>>> import numpy as np
>>> from numpy import linalg as LA
>>> np.set_printoptions(precision=2, suppress=True, linewidth=140, legacy="1.25")
>>> F = np.load("case13.npy")
>>> F
array([[ 0,  0,  1, -3],
       [ 0,  0,  0,  1],
       [ 1,  0,  0,  0],
       [-3,  1,  0,  0]])
>>> # symmetric
>>> rng = np.random.default_rng(606)
>>> Y = F + rng.integers(-2, 3, (4, 2)) @ rng.integers(-2, 3, (2, 4))
>>> Y
array([[-2, -3,  1, -4],
       [-2, -1,  0,  2],
       [ 5,  0,  0, -4],
       [-3,  5,  0,  4]])
>>> np.abs(Y - F).sum(axis=1)
array([6, 4, 8, 8])
>>> ev, evecs = LA.eig(F)
>>> np.sort(LA.eigvals(F @ F))
array([ 0.09,  0.09, 10.91, 10.91])
>>> np.sort(LA.eigvals(F.T))
array([-3.3, -0.3,  0.3,  3.3])
>>> round(float(np.prod(ev)), 2)
1.0
>>> x = np.array([-3, -3, -3, -1])
>>> LA.norm(F @ x) <= LA.norm(F, 2) * LA.norm(x) + 1e-9
True
>>> np.einsum("ij,j->i", F, x)
array([ 0, -1, -3,  6])
>>> F @ np.eye(4)[2]
array([1., 0., 0., 0.])
>>> F @ x
array([ 0, -1, -3,  6])
>>> X = np.array([[0.9, -1.0, 1.0],
...     [0.6, 0.3, 1.0],
...     [1.9, -0.1, 2.2],
...     [0.4, -3.2, 0.4]])
>>> X[3] = X[0] + 0.05 * rng.normal(size=3)
>>> X
array([[ 0.9 , -1.  ,  1.  ],
       [ 0.6 ,  0.3 ,  1.  ],
       [ 1.9 , -0.1 ,  2.2 ],
       [ 0.93, -1.07,  0.97]])
>>> Y = np.c_[X[:, :2] @ np.array([[-1, -2], [2, 0]]), np.array([-8, -6, 2, 9])]
>>> Y
array([[-2.9 , -1.8 , -8.  ],
       [ 0.  , -1.2 , -6.  ],
       [-2.1 , -3.8 ,  2.  ],
       [-3.06, -1.86,  9.  ]])
>>> np.round(LA.norm(Y - X @ LA.lstsq(X, Y)[0], axis=0), 2) + 0
array([ 0.  ,  0.  , 10.73])
>>> LA.matrix_rank(np.c_[X, Y])
4
>>> LA.norm(LA.qr(X)[0].T @ Y, axis=0) ** 2 / ((Y ** 2).sum(axis=0) + 1e-12)
array([1.  , 1.  , 0.38])
>>> np.round(LA.lstsq(X, Y[:, 0])[0], 2) + 0
array([-1.,  2.,  0.])
>>> x = np.array([5, 5, 3])
>>> y = X @ x
>>> y
array([ 2.5 ,  7.5 , 15.6 ,  2.22])
>>> LA.lstsq(X, y)[0]
array([5., 5., 3.])
>>> np.round(LA.pinv(X) @ X, 2) + 0
array([[1., 0., 0.],
       [0., 1., 0.],
       [0., 0., 1.]])
>>> y = y + 0.3 * rng.normal(size=4)
>>> y
array([ 2.39,  8.06, 16.05,  2.19])
>>> c, *_ = LA.lstsq(X, y)
>>> c.round()
array([4., 5., 4.])
>>> np.round(X.T @ (y - X @ c), 2) + 0
array([0., 0., 0.])
>>> np.round(LA.norm(y - X @ c), 2)
0.12
>>> U, sv = LA.svd(X)
Traceback (most recent call last):
  File "<python-input-39>", line 1, in <module>
    U, sv = LA.svd(X)
    ^^^^^
ValueError: too many values to unpack (expected 2)
>>> U, sv, Vt = LA.svd(X, full_matrices=False)
>>> np.round(Vt @ Vt.T, 2) + 0
array([[1., 0., 0.],
       [0., 1., 0.],
       [0., 0., 1.]])
>>> np.abs(Vt[0])
array([0.63, 0.23, 0.74])
>>> np.round(U.T @ U, 2) + 0
array([[1., 0., 0.],
       [0., 1., 0.],
       [0., 0., 1.]])
>>> np.allclose(U * sv @ Vt, X)
True
>>> (sv > 1e-8).sum()
3
>>> q, evecs = LA.qr(X[:, :2])[0], LA.qr(X[:, 2:])[0]
>>> sv = LA.svd(q.T @ evecs, compute_uv=False)
>>> sv
array([1.])
>>> (sv > 0.9).sum()
1
>>> np.degrees(np.arccos(sv.clip(0, 1)))
array([5.15])
>>> K = np.load("test15.npy")
>>> K
array([[ 0.,  0.,  0.],
       [ 0.,  2., -1.],
       [ 0.,  1.,  0.]])
>>> LA.cond(K) > 100
True
>>> np.argsort(-LA.norm(K, axis=0).round(6), kind="stable")[:3]
array([1, 2, 0])
>>> try:
...     LA.inv(K)
... except LA.LinAlgError as e:
...     print(e)
... 
Singular matrix
>>> round(np.trace(LA.pinv(K) @ K), 2)
2.0
>>> np.allclose(K[:-1].T @ LA.lstsq(K[:-1].T, K[-1])[0], K[-1])
False
>>> np.abs(np.diag(LA.qr(K)[1])) > 1e-9
array([False,  True,  True])
>>> data = np.load("block16.npy")
>>> data
array([[0.44, 0.11, 0.44],
       [0.29, 0.71, 0.  ],
       [0.44, 0.22, 0.33]])
>>> # row-stochastic, so 1 is an eigenvalue
>>> Y = np.array([[2, 2, -2], [3, 2, -2], [1, 2, 2]])
>>> np.einsum("ij->j", data)
array([1.17, 1.05, 0.78])
>>> np.vstack([data, Y.T]).shape
(6, 3)
>>> LA.matrix_rank(np.vstack([data, Y.T]))
3
>>> data @ Y
array([[ 1.67,  2.  , -0.22],
       [ 2.71,  2.  , -2.  ],
       [ 1.89,  2.  , -0.67]])
>>> M = np.load("w.npy")
>>> M
array([[-1.9,  0.1, -0.2, -1. ],
       [-0.3,  0.4,  0.5, -1.7],
       [ 1.2,  0.9, -1.1, -1.4]])
>>> f = np.array([2, 2])
>>> np.polyval(f, M[1])
array([ 1.4,  2.8,  3. , -1.4])
>>> np.convolve(M[1], f)
array([-0.6,  0.2,  1.8, -2.4, -3.4])
>>> np.cross(M[1, :3], M[0, :3])
array([-0.13, -1.01,  0.73])
>>> np.correlate(M[1], M[0], "full")
array([ 0.3 , -0.34, -0.61,  2.21, -0.37, -1.12,  3.23])
>>> feats = np.loadtxt("x.csv", delimiter=",")
>>> feats
array([[ 1., -1.,  1., -1., -1.,  1., -1.,  1.],
       [ 1., -1.,  1., -1.,  1., -1.,  1., -1.],
       [ 1., -1., -1.,  1., -1.,  1.,  1., -1.]])
>>> Y = np.array([[0, 0, 1],
...     [1, 1, 1],
...     [2, 1, 0],
...     [1, 2, 3],
...     [2, 1, 3],
...     [1, 1, 1],
...     [3, 0, 0],
...     [0, 3, 2]])
>>> np.einsum("ik,kj->ji", feats, Y)
array([[-4.,  4.,  0.],
       [ 1., -5., -3.],
       [-3., -3., -1.]])
>>> LA.matrix_rank(feats @ Y)
3
>>> np.einsum("ij->j", feats)
array([ 3., -3.,  1., -1., -1.,  1.,  1., -1.])
>>> np.einsum("ij,ij->i", feats, feats)
array([8., 8., 8.])
>>> U, sv, Vt = LA.svd(feats, full_matrices=False)
>>> np.round(Vt @ Vt.T, 2) + 0
array([[1., 0., 0.],
       [0., 1., 0.],
       [0., 0., 1.]])
>>> sv
array([2.83, 2.83, 2.83])
>>> round(LA.norm(K[1] - K[0]), 2)
2.24
>>> LA.norm(K, axis=1)
array([0.  , 2.24, 1.  ])
>>> LA.norm(feats, axis=0)
array([1.73, 1.73, 1.73, 1.73, 1.73, 1.73, 1.73, 1.73])
>>> LA.norm(feats, axis=1)
array([2.83, 2.83, 2.83])
>>> np.round(LA.norm(feats[1], 1), 2), round(float(LA.norm(feats[1], np.inf)), 2)
(8.0, 1.0)
>>> feats[1] @ feats[0]
0.0
>>> W0 = np.load("mat.npy")
>>> W0
array([[0.29, 0.14, 0.43, 0.14],
       [0.33, 0.67, 0.  , 0.  ],
       [0.29, 0.  , 0.57, 0.14],
       [0.33, 0.33, 0.22, 0.11]])
>>> # a transition matrix
>>> [round(float(x), 2) for x in LA.svd(W0, compute_uv=False)[:3]]
[1.06, 0.67, 0.06]
>>> np.argsort(-LA.norm(W0, axis=0).round(6), kind="stable")[:3]
array([1, 2, 0])
>>> round(float(LA.norm(W0, 2) / LA.norm(W0)), 2)
0.84
>>> np.abs(LA.svd(W0)[2][-1])
array([0.68, 0.34, 0.16, 0.63])
>>> z = rng.integers(0, 3, 3)
>>> m1 = (z[:, None] == z) * 5 + np.eye(3)
>>> m1
array([[6., 0., 0.],
       [0., 6., 5.],
       [0., 5., 6.]])
>>> ev, evecs = LA.eigh(m1)
>>> ev.sum(), np.trace(m1)
(18.0, 18.0)
>>> evecs @ np.diag(ev) @ evecs.T
array([[6., 0., 0.],
       [0., 6., 5.],
       [0., 5., 6.]])
>>> ev
array([ 1.,  6., 11.])
>>> np.unique(ev.round(6) + 0, return_counts=True)[1]
array([1, 1, 1])
>>> LA.eigvalsh(m1 @ m1)
array([  1.,  36., 121.])
>>> np.abs(evecs[:, -1]).round(6).argmax()
1
>>> np.round(evecs.T @ m1 @ evecs, 2) + 0
array([[ 1.,  0.,  0.],
       [ 0.,  6.,  0.],
       [ 0.,  0., 11.]])
>>> x = np.array([-2, 5, -4])
>>> y = m1 @ x
>>> y
array([-12.,  10.,   1.])
>>> LA.solve(m1, y)
array([-2.,  5., -4.])
>>> np.round(LA.solve(m1, m1[:, 1]), 2) + 0
array([0., 1., 0.])
